$ python -q
>>> import numpy as np
>>> import numpy.linalg as la
>>> np.set_printoptions(suppress=True, linewidth=200)
>>> u = np.array([0, 2, -3, 0, 3]) + 0.5
>>> arr = np.eye(5) - 2 * np.outer(u, u) / (u @ u)
>>> arr.round(1) + 0
array([[ 1. , -0.1,  0.1,  0. , -0.1],
       [-0.1,  0.5,  0.5, -0.1, -0.7],
       [ 0.1,  0.5,  0.5,  0.1,  0.7],
       [ 0. , -0.1,  0.1,  1. , -0.1],
       [-0.1, -0.7,  0.7, -0.1,  0. ]])
>>> x0 = np.array([7, 9, 5, 6, 0])
>>> h = np.maximum(arr @ x0, 0)
>>> h.round(1)
array([6.3, 5.7, 8.3, 5.3, 0. ])
>>> np.round(arr.T @ h, 1)
array([6.4, 5.8, 8.2, 5.4, 0.1])
>>> np.round(np.maximum(arr @ x0, 0) - np.maximum(-arr @ x0, 0), 1)
array([ 6.3,  5.7,  8.3,  5.3, -4.6])
>>> x0 = np.array([1, 5, -5, -1, 2])
>>> np.round(np.abs(la.eigvals(arr)), 1)
array([1., 1., 1., 1., 1.])
>>> np.round(la.det(arr), 1)
np.float64(-1.0)
>>> vals, evecs = la.eigvalsh(arr)
Traceback (most recent call last):
  File "<python-input-14>", line 1, in <module>
    vals, evecs = la.eigvalsh(arr)
    ^^^^^^^^^^^
ValueError: too many values to unpack (expected 2)
>>> vals, evecs = la.eigh(arr)
>>> np.round(la.eigvalsh(arr @ arr), 1)
array([1., 1., 1., 1., 1.])
>>> vals.round(1)
array([-1.,  1.,  1.,  1.,  1.])
>>> (vals > 1e-8).sum(), (vals < -1e-8).sum()
(np.int64(4), np.int64(1))
>>> try:
...     la.cholesky(arr)
... except la.LinAlgError as e:
...     print(repr(e))
... 
LinAlgError('Matrix is not positive definite')
>>> np.all(la.eigvalsh(arr) > 0)
np.False_
>>> round(la.eigvalsh(arr).min(), 1)
np.float64(-1.0)
>>> [round(float(la.det(arr[:i, :i])), 2) + 0 for i in range(1, 6)]
[0.98, 0.49, -0.01, -0.03, -1.0]
>>> np.round(la.svd(arr, compute_uv=False), 1)
array([1., 1., 1., 1., 1.])
>>> np.round(arr.T @ arr, 1) + 0
array([[1., 0., 0., 0., 0.],
       [0., 1., 0., 0., 0.],
       [0., 0., 1., 0., 0.],
       [0., 0., 0., 1., 0.],
       [0., 0., 0., 0., 1.]])
>>> m1 = -1 * np.eye(3) + np.ones((3, 3))
>>> m1
array([[0., 1., 1.],
       [1., 0., 1.],
       [1., 1., 0.]])
>>> B = la.invert(m1)
Traceback (most recent call last):
  File "<python-input-27>", line 1, in <module>
    B = la.invert(m1)
        ^^^^^^^^^
AttributeError: module 'numpy.linalg' has no attribute 'invert'
>>> B = la.inv(m1)
>>> np.round(la.inv(B), 1)
array([[-0.,  1.,  1.],
       [ 1.,  0.,  1.],
       [ 1.,  1.,  0.]])
>>> round(float(la.slogdet(m1)[0]), 1)
1.0
>>> np.round(la.matrix_power(m1, 4), 1)
array([[6., 5., 5.],
       [5., 6., 5.],
       [5., 5., 6.]])
>>> np.round(np.sort(np.abs(la.eigvals(m1))), 1)
array([1., 1., 2.])
>>> assert m1 == m1.T
Traceback (most recent call last):
  File "<python-input-33>", line 1, in <module>
    assert m1 == m1.T
           ^^^^^^^^^^
ValueError: The truth value of an array with more than one element is ambiguous. Use a.any() or a.all()
>>> np.allclose(m1, m1.T)
True
>>> np.trace(m1)
np.float64(0.0)
>>> m1 @ m1
array([[2., 1., 1.],
       [1., 2., 1.],
       [1., 1., 2.]])
>>> np.round(la.det(m1), 1)
np.float64(2.0)
>>> np.trace(m1 @ m1 @ m1) // 6
np.float64(1.0)
>>> m1.sum(axis=0)
array([2., 2., 2.])
>>> m1 @ m1
array([[2., 1., 1.],
       [1., 2., 1.],
       [1., 1., 2.]])
>>> L = np.diag(m1.sum(axis=1)) - m1
>>> la.matrix_rank(L)
np.int64(2)
>>> L
array([[ 2., -1., -1.],
       [-1.,  2., -1.],
       [-1., -1.,  2.]])
>>> x0 = np.array([-5, 1, -3])
>>> h = np.maximum(m1 @ x0, 0)
>>> m1.T @ h
array([0., 0., 0.])
>>> x0 = np.array([-3, -1, -1])
>>> target = m1 @ x0
>>> target
array([-2., -4., -4.])
>>> np.round(la.solve(m1, target + m1[:, 0]), 1)
array([-2., -1., -1.])
>>> np.round(la.solve(m1.T, m1[0]), 1)
array([ 1.,  0., -0.])
>>> np.round(la.solve(m1, m1[:, 2]), 1)
array([0., 0., 1.])
>>> feats = np.array([[1, 0, 0], [0, 1, 1], [1, 3, 0], [3, 1, 1], [2, 0, 1]])
>>> feats[0] = feats[3]
>>> feats
array([[3, 1, 1],
       [0, 1, 1],
       [1, 3, 0],
       [3, 1, 1],
       [2, 0, 1]])
>>> u = np.array([-1, -1, 3])
>>> np.array([np.convolve(row, u, "same") for row in feats])
array([[-4,  7,  2],
       [-1, -2,  2],
       [-4,  0,  9],
       [-4,  7,  2],
       [-2,  5, -1]])
>>> x0 = np.array([3, 0, 8])
>>> target = feats @ x0
>>> c, lr = np.zeros(3), 1 / la.norm(feats, 2) ** 2
>>> for i in range(150):
...     c -= lr * feats.T @ (feats @ c - target)
...     if i % 50 == 0: print(i, round(la.norm(feats @ c - target), 1))
... 
0 8.6
50 1.1
100 0.2
>>> round(la.cond(feats), 1)
np.float64(5.4)
>>> c.round(1) + 0
array([3., 0., 8.])
>>> u, r1 = feats[0], feats[3]
>>> u @ u
np.int64(11)
>>> p = (u @ r1) / (u @ u) * u
>>> r1 - p
array([0., 0., 0.])
>>> la.matrix_rank(np.outer(u, r1))
np.int64(1)
>>> round(float(la.norm(u + r1) ** 2 + la.norm(u - r1) ** 2), 1)
44.0
>>> np.outer(u, r1)
array([[9, 3, 3],
       [3, 1, 1],
       [3, 1, 1]])
>>> B = np.array([[2, 0], [2, 4], [0, 0]])
>>> B @ feats
Traceback (most recent call last):
  File "<python-input-72>", line 1, in <module>
    B @ feats
    ~~^~~~~~~
ValueError: matmul: Input operand 1 has a mismatch in its core dimension 0, with gufunc signature (n?,k),(k,m?)->(n?,m?) (size 5 is different from 2)
>>> np.einsum("ik,kj->ji", feats, B)
array([[ 8,  2,  8,  8,  4],
       [ 4,  4, 12,  4,  0]])
>>> la.matrix_rank(np.vstack([feats, B.T]))
np.int64(3)
>>> feats @ B
array([[ 8,  4],
       [ 2,  4],
       [ 8, 12],
       [ 8,  4],
       [ 4,  0]])
>>> la.matrix_rank(feats @ B)
np.int64(2)
>>> np.einsum("ik,kj->ij", feats, B)
array([[ 8,  4],
       [ 2,  4],
       [ 8, 12],
       [ 8,  4],
       [ 4,  0]])
>>> np.einsum("ij,ij->i", feats, feats)
array([11,  2, 10, 11,  5])
